$ ipython --no-banner

In [1]: import numpy as np

In [2]: np.set_printoptions(precision=1, suppress=True, linewidth=160, legacy="1.25")

In [3]: tidy = lambda a: np.round(a, 1) + 0

In [4]: mat = np.load("mat.npy")

In [5]: print(mat)
[[-3.  1.  0.  0.]
 [ 0. -3.  1.  0.]
 [ 0.  0. -3.  1.]
 [ 0.  0.  0. -3.]]

In [6]: # triangular, det is the product of the diagonal

In [7]: B = mat / np.sqrt((mat ** 2).mean(axis=1, keepdims=True))

In [8]: print(tidy(mat - mat.mean(axis=1, keepdims=True)))
[[-2.5  1.5  0.5  0.5]
 [ 0.5 -2.5  1.5  0.5]
 [ 0.5  0.5 -2.5  1.5]
 [ 0.8  0.8  0.8 -2.2]]

In [9]: print(tidy(B[0]))
[-1.9  0.6  0.   0. ]

In [10]: arr = np.loadtxt("w.csv", delimiter=",")

In [11]: print(arr)
[[  1.  -1.   1.  -1.]
 [  1.   0.   0.   0.]
 [  1.   1.   1.   1.]
 [  1.   2.   4.   8.]
 [  1.   3.   9.  27.]
 [  1.   4.  16.  64.]
 [  1.   5.  25. 125.]
 [  1.   6.  36. 216.]]

In [12]: # column 3 dominates

In [13]: P = arr @ np.linalg.solve(arr.T @ arr, arr.T)

In [14]: print(tidy(np.diag(P)))
[0.9 0.4 0.4 0.3 0.3 0.4 0.4 0.9]

In [15]: print(np.allclose(P @ P, P))
True

In [16]: Uu, sigma, vt = np.linalg.svd(arr)

In [17]: print(tidy(sigma))
[263.6   8.5   1.7   1.5]

In [18]: B = Uu[:, :1] @ np.diag(sigma[:1]) @ vt[:1]

In [19]: print(np.linalg.matrix_rank(arr, rtol=0.05))
1

In [20]: x0 = np.array([3, 3, 2, 3])

In [21]: print(arr @ (2 * x0))
[  -2.    6.   22.   82.  222.  478.  886. 1482.]

In [22]: print(arr @ np.eye(4)[2])
[ 1.  0.  1.  4.  9. 16. 25. 36.]

In [23]: print((arr * x0).sum(axis=1))
[ -1.   3.  11.  41. 111. 239. 443. 741.]
